$ python -q
>>> import numpy as np
>>> import numpy.linalg as la
>>> np.set_printoptions(precision=2, suppress=True, linewidth=120)
>>> J = np.load("case16.npy")
>>> J
array([[ -0.85, -18.79,  -4.36],
       [-11.32,   1.5 ,   3.07],
       [ -1.04, -18.1 ,  -3.26],
       [ -2.76, -18.8 ,  -5.43],
       [ -1.24, -18.93,  -5.59],
       [-11.03,   3.25,   1.4 ],
       [ -9.97,   2.54,   2.83],
       [  0.17, -19.3 ,  -5.86],
       [-10.42,  -0.3 ,   2.92],
       [-12.12,   3.11,   4.45],
       [-11.17,   3.54,   4.23],
       [ -1.79, -17.93,  -3.05],
       [ -2.88, -17.38,  -5.71],
       [-12.19,   1.55,   4.04],
       [ -1.85, -17.04,  -6.36],
       [ -1.62, -17.21,  -2.9 ],
       [ -2.09, -19.15,  -5.43],
       [-11.36,   3.96,   3.9 ],
       [-11.99,   2.9 ,   2.48],
       [-10.82,   0.65,   4.36],
       [  0.08, -18.32,  -6.78],
       [-12.09,   3.1 ,   2.28],
       [ -1.01, -17.59,  -4.84],
       [-10.99,   2.89,   2.42],
       [  0.05, -17.87,  -5.7 ],
       [-10.7 ,   2.09,   1.38],
       [-10.27,   1.72,   3.72],
       [-10.46,   1.06,   2.9 ],
       [-10.94,   1.42,   3.31],
       [-10.37,   1.78,   4.78]])
>>> Xs = (J - J.mean(axis=0)) / J.std(axis=0)
>>> np.argwhere(np.abs(Xs) > 2)
array([], shape=(0, 2), dtype=int64)
>>> Xs.std(axis=0)
array([1., 1., 1.])
>>> coef = la.lstsq(np.delete(Xs, 0, axis=1), Xs[:, 0])[0]
>>> round(float(1 - np.var(Xs[:, 0] - np.delete(Xs, 0, axis=1) @ coef)), 2)
0.97
>>> coef
array([-0.87, -0.12])
>>> C2 = np.cov(J, rowvar=False)
>>> np.corrcoef(J.T)
array([[ 1.  , -0.99, -0.96],
       [-0.99,  1.  ,  0.96],
       [-0.96,  0.96,  1.  ]])
>>> np.polyfit(J[:, 0], J[:, 1], 1)
array([ -2.03, -20.56])
>>> np.argsort(-J.std(axis=0).round(6), kind="stable")
array([1, 0, 2])
>>> J.std(axis=0)
array([ 4.91, 10.13,  4.22])
>>> cent = J[[5, 21]].astype(float)
>>> for _ in range(6):
...     z = la.norm(J[:, None] - cent, axis=-1).argmin(axis=1)
...     cent = np.array([J[z == j].mean(axis=0) for j in range(2)])
... 
>>> z
array([0, 1, 0, 0, 0, 1, 1, 0, 1, 1, 1, 0, 0, 1, 0, 0, 0, 1, 1, 1, 0, 1, 0, 1, 0, 1, 1, 1, 1, 1])
>>> cent
array([[ -1.29, -18.19,  -5.02],
       [-11.07,   2.16,   3.2 ]])
>>> np.abs(cent[1] - cent[0]).argmax()
np.int64(1)
>>> np.bincount(z)
array([13, 17])
>>> X = np.minimum.outer(np.arange(1, 4), np.arange(1, 4)) * -2
>>> X
array([[-2, -2, -2],
       [-2, -4, -4],
       [-2, -4, -6]])
>>> x = np.array([2, 2, 2])
>>> y = X @ x
>>> coef, lr = np.zeros(3), 1 / la.norm(X, 2) ** 2
>>> for i in range(250):
...     coef -= lr * X.T @ (X @ coef - y)
...     if i % 50 == 0: print(i, round(la.norm(X @ coef - y), 2))
... 
0 1.22
50 0.56
100 0.28
150 0.16
200 0.12
>>> coef
array([1.9 , 2.1 , 1.96])
>>> M = np.load("w.npy")
>>> M
array([[ 0,  0,  0,  0,  0,  3],
       [ 0,  0,  3,  2,  2,  0],
       [ 0, -3,  1, -2,  3,  0],
       [ 0, -2, -3,  3, -3,  0],
       [ 0,  2, -3,  3, -2,  0],
       [-1,  0,  0,  0,  0,  3]])
>>> np.flatnonzero(la.matrix_power((M != 0) + (M.T != 0) + np.eye(6), 6)[1])
array([1, 2, 3, 4])
>>> np.sort(la.eigvals(M).real)
array([-1.16, -1.16,  1.5 ,  1.5 ,  2.16,  2.16])
>>> other = la.invert(M)
Traceback (most recent call last):
  File "<python-input-33>", line 1, in <module>
    other = la.invert(M)
            ^^^^^^^^^
AttributeError: module 'numpy.linalg' has no attribute 'invert'
>>> other = la.inv(M)
>>> np.round(M @ other, 2) + 0
array([[1., 0., 0., 0., 0., 0.],
       [0., 1., 0., 0., 0., 0.],
       [0., 0., 1., 0., 0., 0.],
       [0., 0., 0., 1., 0., 0.],
       [0., 0., 0., 0., 1., 0.],
       [0., 0., 0., 0., 0., 1.]])
>>> round(float(la.cond(M)), 2)
11.6
>>> (np.abs(other) > 1e-9).astype(int)
array([[1, 0, 0, 0, 0, 1],
       [0, 1, 1, 1, 1, 0],
       [0, 1, 1, 1, 1, 0],
       [0, 1, 1, 1, 1, 0],
       [0, 1, 1, 1, 1, 0],
       [1, 0, 0, 0, 0, 0]])
>>> la.det(M) * other
array([[ 507.,   -0.,   -0.,   -0.,   -0., -507.],
       [  -0.,   -9.,  -45., -105.,   81.,   -0.],
       [  -0.,   75., -132.,   30., -168.,   -0.],
       [   0.,  105.,   18.,   42.,   69.,    0.],
       [   0.,   36.,  180.,  -87.,  183.,    0.],
       [ 169.,    0.,    0.,    0.,    0.,    0.]])
>>> round(la.det(M) * la.det(other), 2)
np.float64(1.0)
>>> np.allclose(other, M.T)
False
>>> A = np.load("m.npy")
>>> A
array([[ 0.6 , -1.1 ,  1.4 , -0.9 , -2.23],
       [ 0.5 , -0.6 , -0.1 ,  1.3 , -1.22],
       [-0.8 ,  0.4 , -1.  , -0.1 ,  0.88],
       [-0.7 ,  0.  , -1.9 ,  0.3 , -0.07],
       [ 0.5 , -0.6 , -1.1 , -0.1 , -1.17],
       [ 0.2 , -0.6 ,  1.3 ,  1.7 , -1.28],
       [ 0.2 ,  1.3 , -0.6 , -0.2 ,  2.58],
       [ 0.8 ,  0.  , -1.2 , -0.3 , -0.01],
       [-0.1 , -2.5 , -1.1 ,  1.3 , -5.  ],
       [ 0.2 , -0.7 , -1.9 , -0.4 , -1.4 ],
       [-1.5 ,  1.2 ,  2.3 ,  0.  ,  2.44],
       [ 1.4 ,  0.6 , -0.8 ,  0.4 ,  1.19],
       [ 0.3 ,  0.8 ,  0.3 ,  1.4 ,  1.64],
       [-0.3 ,  0.2 , -1.6 ,  0.1 ,  0.35],
       [ 0.1 ,  0.9 , -1.4 ,  0.  ,  1.89],
       [ 0.6 , -0.7 , -0.6 , -1.5 , -1.38],
       [-0.2 ,  0.2 ,  1.2 , -1.  ,  0.42],
       [ 0.7 , -0.2 , -0.6 ,  0.4 , -0.4 ],
       [-0.1 ,  0.8 ,  1.9 , -1.8 ,  1.59],
       [ 2.4 , -0.6 ,  0.  , -0.7 , -1.04],
       [-2.5 ,  1.6 ,  0.2 ,  0.7 ,  3.31]])
>>> dist = la.norm(A[:, None] - A[None], axis=-1)
>>> dist.mean(axis=1).argmax()
np.int64(8)
>>> (dist + 1e9 * np.eye(21)).round(6).argmin(axis=1)
array([15, 17, 13, 13,  9,  1, 14, 17,  1,  4, 18, 14, 11,  3,  6,  4, 18,  7, 16, 15, 10])
>>> np.unravel_index(dist.round(6).argmax(), dist.shape)
(np.int64(8), np.int64(20))
>>> dist[:5, :5]
array([[0.  , 2.89, 4.5 , 4.46, 2.88],
       [2.89, 0.  , 3.14, 2.71, 1.72],
       [4.5 , 3.14, 0.  , 1.43, 2.63],
       [4.46, 2.71, 1.43, 0.  , 1.95],
       [2.88, 1.72, 2.63, 1.95, 0.  ]])
>>> np.flatnonzero(dist[14] < dist.mean() / 2)
array([ 2,  6, 11, 14])
>>> dist.shape
(21, 21)
>>> la.matrix_rank(dist ** 2)
np.int64(7)
>>> dist[14].round(6).argsort(kind="stable")[:4]
array([14,  6,  2, 11])
